% python3 -q
>>> import numpy as np
>>> np.set_printoptions(precision=3, suppress=True, linewidth=140)
>>> J = np.load("case3.npy")
>>> J
array([[-1,  0,  0,  0,  0],
       [ 0,  1,  0,  0,  0],
       [ 0,  0,  0,  0,  0],
       [ 0,  0,  0,  0,  0],
       [ 0,  0,  0,  0, -2]])
>>> # triangular: eigenvalues sit on the diagonal
>>> print(J @ J)
[[1 0 0 0 0]
 [0 1 0 0 0]
 [0 0 0 0 0]
 [0 0 0 0 0]
 [0 0 0 0 4]]
>>> print(np.sort(np.linalg.eigvals(J)))
[-2. -1.  0.  0.  1.]
>>> np.prod(np.diag(J)), round(float(np.linalg.det(J)), 3)
(np.int64(0), 0.0)
>>> blk = np.stack([J, 4 * J, J[::-1]])
>>> (blk @ J.T).shape
(3, 5, 5)
>>> print(np.linalg.det(blk))
[0. 0. 0.]
>>> np.einsum("bij,cij->bc", blk, blk)
array([[ 6, 24,  0],
       [24, 96,  0],
       [ 0,  0,  6]])
>>> P = np.triu(np.array([[0, 3, 3, 3, 3],
...     [3, 2, 1, 1, 2],
...     [2, 3, 0, 0, 3],
...     [2, 1, 2, 3, 2],
...     [1, 2, 3, 0, 0]]), 1) + np.eye(5)
>>> M2 = P @ J @ np.linalg.inv(P)
>>> round(float(np.linalg.det(M2)), 3)
0.0
>>> print(P @ J - J @ P)
[[ 0.  6.  3.  3. -3.]
 [ 0.  0. -1. -1. -6.]
 [ 0.  0.  0.  0. -6.]
 [ 0.  0.  0.  0. -4.]
 [ 0.  0.  0.  0.  0.]]
>>> np.trace(M2), np.trace(J)
(np.float64(-2.0), np.int64(-2))
>>> print(np.poly(M2))
[ 1.  2. -1. -2.  0.  0.]
>>> M2
array([[-1.,  6., -3., -3.,  0.],
       [ 0.,  1., -1., -1., -1.],
       [ 0.,  0.,  0.,  0., -6.],
       [ 0.,  0.,  0.,  0., -4.],
       [ 0.,  0.,  0.,  0., -2.]])
>>> F = np.loadtxt("mat.csv", delimiter=",")
>>> F
array([[ 20.708,  20.872, -22.636, -27.573,  28.063],
       [ 20.685,  20.85 , -22.612, -27.556,  28.036],
       [ 13.811,  14.317, -15.665, -22.159,  19.913],
       [  7.848,   8.633,  -9.733, -16.892,  12.977],
       [  7.391,   8.195,  -9.282, -16.451,  12.448],
       [  6.872,   7.698,  -8.77 , -15.942,  11.849],
       [  5.642,   6.519,  -7.562, -14.694,  10.43 ],
       [  2.917,   3.887,  -4.892, -11.626,   7.276],
       [  2.545,   3.524,  -4.528, -11.159,   6.842],
       [  1.761,   2.755,  -3.755, -10.116,   5.916],
       [  0.645,   1.643,  -2.643,  -8.428,   4.561],
       [ -0.632,   0.302,  -1.285,  -5.795,   2.823],
       [ -0.741,   0.178,  -1.155,  -5.476,   2.643],
       [ -1.076,  -0.262,  -0.658,  -3.999,   1.901],
       [ -1.095,  -0.298,  -0.612,  -3.828,   1.824],
       [ -0.846,  -0.397,  -0.193,  -1.503,   0.85 ],
       [ -0.684,  -0.331,  -0.149,  -1.101,   0.667],
       [ -0.564,  -0.276,  -0.123,  -0.857,   0.546],
       [  0.221,   0.11 ,   0.06 ,   0.261,  -0.228],
       [  1.322,   0.618,   0.606,   1.275,  -1.736],
       [  2.042,   0.857,   1.372,   1.814,  -3.373],
       [  2.368,   0.909,   1.946,   2.055,  -4.479],
       [  2.847,   0.806,   3.497,   2.471,  -7.246],
       [  2.998,  -0.01 ,   7.034,   3.004, -13.054],
       [  2.013,  -2.259,  13.362,   3.618, -22.786],
       [  1.868,  -2.512,  13.99 ,   3.672, -23.728],
       [  1.45 ,  -3.211,  15.68 ,   3.813, -26.247],
       [ -0.678,  -6.401,  22.832,   4.394, -36.726],
       [ -5.782, -13.198,  36.617,   5.534, -56.421]])
>>> np.linalg.cond(F) > 100
np.True_
>>> [round(float(x), 3) for x in np.linalg.svd(F, compute_uv=False)[:3]]
[131.752, 49.42, 17.415]
>>> np.linalg.matrix_rank(F, rtol=0.1)
np.int64(3)
>>> np.argsort(-np.linalg.norm(F, axis=0).round(6), kind="stable")[:3]
array([4, 2, 3])
>>> basis = F[[9, 28]].astype(float)
>>> for _ in range(3):
...     z = np.linalg.norm(F[:, None] - basis, axis=-1).argmin(axis=1)
...     basis = np.array([F[z == j].mean(axis=0) for j in range(2)])
... 
>>> z
array([0, 0, 0, 0, 0, 0, 0, 0, 0, 0, 0, 0, 0, 0, 0, 0, 0, 0, 0, 0, 0, 0, 0, 0, 1, 1, 1, 1, 1])
>>> basis[1] - basis[0]
array([ -4.267,  -9.729,  24.735,  12.301, -38.575])
>>> feats = np.loadtxt("block7.csv", delimiter=",")
>>> feats
array([[ 4.562, -4.39 ,  4.577, -6.243],
       [-4.677,  4.614, -5.017,  5.627],
       [ 4.835, -5.049,  5.982, -3.916],
       [ 0.253, -1.608,  4.146,  8.953],
       [-2.952,  2.069, -0.761,  9.297],
       [ 1.578, -2.943,  5.646,  7.548],
       [ 3.137, -2.307,  1.118, -9.142],
       [ 2.393, -1.373, -0.249, -9.609],
       [ 0.457, -1.821,  4.397,  8.783],
       [ 3.698, -3.058,  2.284, -8.471],
       [ 4.634, -5.309,  7.073, -0.552]])
>>> D = np.linalg.norm(feats[:, None] - feats[None], axis=-1)
>>> np.linalg.norm(feats, axis=1)
array([10., 10., 10., 10., 10., 10., 10., 10., 10., 10., 10.])
>>> np.flatnonzero(D[7] < D.mean() / 2)
array([6, 7, 9])
>>> print(D.shape)
(11, 11)
>>> Uu, sigma, vt = np.linalg.svd(feats)
>>> V = vt[:(sigma > 1e-8).sum()]
>>> rng = np.random.default_rng(886782)
>>> vec = feats[7] + -2 * feats[9] + rng.integers(2) * np.eye(4)[3]
>>> vec
array([-5.003,  4.743, -4.816,  8.333])
>>> np.diag(V.T @ V)
array([0.235, 0.282, 0.534, 0.949])
>>> V.T @ V
array([[ 0.235, -0.249,  0.302, -0.163],
       [-0.249,  0.282, -0.372,  0.05 ],
       [ 0.302, -0.372,  0.534,  0.14 ],
       [-0.163,  0.05 ,  0.14 ,  0.949]])
>>> np.allclose(V.T @ V @ vec, vec)
False
>>> W0 = np.load("layer7.npy")
>>> W0
array([[ 0, -1,  2,  2,  1,  2,  0],
       [ 1,  0,  0, -2,  0,  1, -1],
       [-2,  0,  0, -2,  2, -3,  3],
       [-2,  2,  2,  0, -1,  0, -3],
       [-1,  0, -2,  1,  0, -1,  1],
       [-2, -1,  3,  0,  1,  0, -3],
       [ 0,  1, -3,  3, -1,  3,  0]])
>>> # null space of dimension 1
>>> Uu, sigma, vt = np.linalg.svd(W0)
>>> V = vt[:(sigma > 1e-8).sum()]
>>> vec = W0[0] + -1 * W0[3] + rng.integers(2) * np.eye(7)[3]
>>> print(vec)
[ 2. -3.  0.  3.  2.  2.  3.]
>>> np.diag(V.T @ V)
array([0.843, 0.825, 0.988, 0.951, 0.534, 0.941, 0.918])
>>> basis = feats[[7, 2]].astype(float)
>>> for _ in range(6):
...     z = np.linalg.norm(feats[:, None] - basis, axis=-1).argmin(axis=1)
...     basis = np.array([feats[z == j].mean(axis=0) for j in range(2)])
... 
>>> print(z)
[0 1 0 1 1 1 0 0 1 0 0]
>>> np.abs(basis[1] - basis[0]).argmax()
np.int64(3)
>>> basis[1] - basis[0]
array([-4.945,  3.643, -1.782, 14.364])
>>> print(basis)
[[ 3.877 -3.581  3.464 -6.322]
 [-1.068  0.062  1.682  8.042]]
>>> cov = np.cov(feats, rowvar=False)
>>> cov.shape
(4, 4)
>>> np.round(np.linalg.eigvalsh(cov)[::-1], 3) + 0
array([71.59 , 23.618,  0.   ,  0.   ])
>>> np.corrcoef(feats.T)
array([[ 1.   , -0.959,  0.741, -0.687],
       [-0.959,  1.   , -0.901,  0.452],
       [ 0.741, -0.901,  1.   , -0.021],
       [-0.687,  0.452, -0.021,  1.   ]])
>>> np.round(np.corrcoef(feats[:, 2], feats[:, 1])[0, 1], 3)
np.float64(-0.901)
>>> np.median(feats, axis=0)
array([ 2.393, -2.307,  4.146, -0.552])
>>> W1 = np.array([[-1, -1, -1],
...     [-4, -3, -2],
...     [4, -2, -1],
...     [2, -4, 3],
...     [1, 0, -3],
...     [3, 1, 0],
...     [-5, -2, 2]])
>>> c = np.array([2, 0, 0])
>>> hid = np.maximum(W0 @ W1 + c, 0)
>>> (hid > 0).mean(axis=0)
array([0.571, 0.429, 0.429])
>>> (hid > 0).astype(int)
array([[1, 0, 1],
       [1, 1, 0],
       [0, 1, 0],
       [1, 0, 0],
       [0, 0, 1],
       [1, 1, 0],
       [0, 0, 1]])
>>> basis = np.array([[0, -2], [1, -2], [2, 2]])
>>> print((hid @ basis).round(6).argmax(axis=1))
[0 0 0 0 0 0 0]
>>> hid @ basis
array([[  6, -44],
       [ 10, -30],
       [  1,  -2],
       [  0, -36],
       [ 16,  16],
       [  5, -82],
       [ 26,  26]])
>>> E = np.array([[1, 2, 2, 2], [2, 1, 1, 3], [0, 3, 3, 1], [1, 2, 1, 0]])
>>> # null space of dimension 1
>>> def softmax(z):
...     e = np.exp(z - z.max(axis=-1, keepdims=True))
...     return e / e.sum(axis=-1, keepdims=True)
... 
>>> softmax(E).sum(axis=1)
array([1., 1., 1., 1.])
>>> softmax(E[1])
array([0.225, 0.083, 0.083, 0.61 ])
>>> att = E @ E.T / np.sqrt(4)
>>> softmax(att)[1] @ E
array([1.743, 1.257, 1.252, 2.732])
>>> softmax(att + np.triu(np.full(att.shape, -np.inf), 1))
array([[1.   , 0.   , 0.   , 0.   ],
       [0.182, 0.818, 0.   , 0.   ],
       [0.075, 0.006, 0.918, 0.   ],
       [0.213, 0.078, 0.579, 0.129]])
>>> P = np.triu(np.array([[-2, 2, -2, -2], [1, 0, -1, 2], [-1, 1, 0, 2], [0, -2, -2, -1]]), 1) + np.eye(4)
>>> M2 = P @ E @ np.linalg.inv(P)
>>> np.linalg.matrix_rank(M2)
np.int64(3)
>>> P @ E - E @ P
array([[  2., -10.,  -2.,  -2.],
       [  2.,  -3.,   4.,  -1.],
       [  2.,   4.,   5., -12.],
       [  0.,  -2.,   4.,  -4.]])
>>> np.trace(M2), np.trace(E)
(np.float64(5.0), np.int64(5))
>>> np.round(np.poly(M2), 3) + 0
array([ 1., -5., -9.,  7.,  0.])
>>> Uu, sigma, vt = np.linalg.svd(E)
>>> sigma.round(3) + 0
array([6.578, 2.88 , 1.199, 0.   ])
>>> M2 = Uu[:, :3] @ np.diag(sigma[:3]) @ vt[:3]
>>> np.linalg.matrix_rank(M2)
np.int64(3)
>>> np.linalg.matrix_rank(E, rtol=0.05)
np.int64(3)
>>> print(np.linalg.matrix_rank(E, rtol=0.1))
3
>>> np.round(np.linalg.norm(E, 2) / np.linalg.norm(E), 3)
np.float64(0.904)
>>> np.argsort(-np.linalg.norm(E, axis=0).round(6), kind="stable")[:3]
array([1, 2, 3])
>>> data = np.load("run7.npy")
>>> print(data)
[[-1.43  -4.43  -3.811]
 [ 0.189 -2.811  2.807]
 [-0.815 -3.815 -0.825]
 [ 1.961 -1.039  3.884]
 [ 0.794 -2.206  1.43 ]
 [ 2.821 -0.179  5.805]
 [ 0.667 -2.333  4.302]
 [ 0.144 -2.856  2.466]
 [-0.389 -3.389 -0.479]
 [-0.67  -3.67  -1.882]
 [ 0.324 -2.676  1.39 ]
 [ 1.199 -1.801  3.05 ]
 [-2.813 -5.813 -3.642]
 [-0.906 -3.906 -0.005]
 [-0.217 -3.217  0.755]
 [-0.451 -3.451  1.52 ]
 [ 0.073 -2.927  0.163]]
>>> cov = np.cov(data, rowvar=False)
>>> np.polyfit(data[:, 1], data[:, 0], 1)
array([1., 3.])
>>> print(np.round(np.corrcoef(data[:, 1], data[:, 0])[0, 1], 3))
1.0
>>> cov.shape
(3, 3)
>>> data.std(axis=0)
array([1.255, 1.255, 2.576])
>>> print(np.corrcoef(data.T))
[[1.    1.    0.901]
 [1.    1.    0.901]
 [0.901 0.901 1.   ]]
>>> W1 = np.array([[-5, 8, -1, -8], [9, -3, 0, 2], [7, 9, -1, 5]])
>>> c = np.array([-8, -4, -5, 6])
>>> hid = np.maximum(data @ W1 + c, 0)
>>> np.linalg.matrix_rank(hid)
np.int64(4)
>>> basis = np.array([[1, 3], [5, 2], [1, 3], [0, 5]])
>>> (hid @ basis).round(6).argmax(axis=1)
array([1, 0, 1, 0, 0, 0, 0, 0, 0, 0, 0, 0, 1, 1, 0, 1, 0])
>>> mat = np.load("x.npy")
>>> mat
array([[2, 0, 3, 0],
       [0, 2, 0, 1],
       [0, 0, 1, 0],
       [0, 2, 0, 2]])
>>> z = rng.permutation(4)
>>> z
array([3, 2, 1, 0])
>>> M2 = mat[z][:, z]
>>> np.sort(np.abs(np.linalg.eigvals(M2)))
array([0.586, 1.   , 2.   , 3.414])
>>> round(float(np.linalg.det(M2)), 3), round(np.linalg.det(mat[z]), 3)
(4.0, np.float64(4.0))
>>> M2
array([[2, 0, 2, 0],
       [0, 1, 0, 0],
       [1, 0, 2, 0],
       [0, 3, 0, 2]])
>>> Q = M2.astype(float).copy()
>>> for j in range(4):
...     Q[:, j] -= Q[:, :j] @ (Q[:, :j].T @ Q[:, j])
...     Q[:, j] /= np.linalg.norm(Q[:, j])
... 
>>> print(np.round(Q.T @ M2, 3) + 0)
[[2.236 0.    2.683 0.   ]
 [0.    3.162 0.    1.897]
 [0.    0.    0.894 0.   ]
 [0.    0.    0.    0.632]]
>>> Q
array([[ 0.894,  0.   , -0.447,  0.   ],
       [ 0.   ,  0.316,  0.   , -0.949],
       [ 0.447,  0.   ,  0.894,  0.   ],
       [ 0.   ,  0.949,  0.   ,  0.316]])
>>> print(np.round(Q.T @ Q, 3) + 0)
[[1. 0. 0. 0.]
 [0. 1. 0. 0.]
 [0. 0. 1. 0.]
 [0. 0. 0. 1.]]
>>> vec = np.array([2, 1, 2, 2])
>>> np.linalg.inv(Q)
array([[ 0.894,  0.   ,  0.447,  0.   ],
       [ 0.   ,  0.316,  0.   ,  0.949],
       [-0.447,  0.   ,  0.894,  0.   ],
       [-0.   , -0.949, -0.   ,  0.316]])
>>> print(Q.T @ (Q @ vec))
[2. 1. 2. 2.]
>>> 4 - np.linalg.matrix_rank(Q - np.eye(4), tol=1e-8)
np.int64(0)
>>> np.round(np.linalg.det(mat), 3)
np.float64(4.0)
>>> (np.linalg.matrix_power((mat != 0) + (mat.T != 0) + np.eye(4), 4) > 0).astype(int)
array([[1, 0, 1, 0],
       [0, 1, 0, 1],
       [1, 0, 1, 0],
       [0, 1, 0, 1]])
>>> np.flatnonzero(np.linalg.matrix_power((mat != 0) + (mat.T != 0) + np.eye(4), 4)[0])
array([0, 2])
>>> np.sort(np.linalg.eigvals(mat).real)
array([0.586, 1.   , 2.   , 3.414])
>>> mat @ mat
array([[4, 0, 9, 0],
       [0, 6, 0, 4],
       [0, 0, 1, 0],
       [0, 8, 0, 6]])
>>> M = np.loadtxt("data.csv", delimiter=",")
>>> print(M)
[[ 2. -3.  0.  0.  0.  0.]
 [ 1. -3.  0.  0.  0.  0.]
 [ 3. -2.  0.  0.  0.  0.]
 [ 0.  0.  2. -3.  0.  0.]
 [ 0.  0.  1. -3.  0.  0.]
 [ 0.  0.  3. -2.  0.  0.]
 [ 0.  0.  0.  0.  2. -3.]
 [ 0.  0.  0.  0.  1. -3.]
 [ 0.  0.  0.  0.  3. -2.]]
>>> M2 = np.c_[M[:, :1] @ np.array([[-1]]), np.array([3, 9, 0, 6, 8, 6, 5, 8, 1])]
>>> M2
array([[-2.,  3.],
       [-1.,  9.],
       [-3.,  0.],
       [ 0.,  6.],
       [ 0.,  8.],
       [ 0.,  6.],
       [ 0.,  5.],
       [ 0.,  8.],
       [ 0.,  1.]])
>>> np.linalg.norm(np.linalg.qr(M)[0].T @ M2, axis=0) ** 2 / ((M2 ** 2).sum(axis=0) + 1e-12)
array([1.   , 0.966])
>>> np.linalg.matrix_rank(np.c_[M, M2])
np.int64(7)
>>> evals, V = np.linalg.eig(mat)
>>> np.round(np.prod(evals), 3)
np.float64(4.0)
>>> print(np.sort(np.linalg.eigvals(np.linalg.inv(mat))))
[0.293 0.5   1.    1.707]
>>> np.sort(np.linalg.eigvals(mat.T))
array([0.586, 1.   , 2.   , 3.414])
>>> print(evals)
[3.414 0.586 2.    1.   ]
>>> W1 = np.array([[0, 1, -2], [1, 2, -2], [-2, 0, 0], [0, 0, -1]])
>>> c = np.array([-1, -1, -2])
>>> hid = np.maximum(E @ W1 + c, 0)
>>> (hid > 0).mean(axis=0)
array([0., 1., 0.])
>>> hid
array([[0, 4, 0],
       [0, 3, 0],
       [0, 5, 0],
       [0, 4, 0]])
>>> basis = np.array([[3, 2, -1], [2, 2, 0], [-2, -2, -1]])
>>> (hid @ basis).round(6).argmax(axis=1)
array([0, 0, 0, 0])
>>> W1 @ basis
array([[ 6,  6,  2],
       [11, 10,  1],
       [-6, -4,  2],
       [ 2,  2,  1]])
>>> hid @ basis
array([[ 8,  8,  0],
       [ 6,  6,  0],
       [10, 10,  0],
       [ 8,  8,  0]])
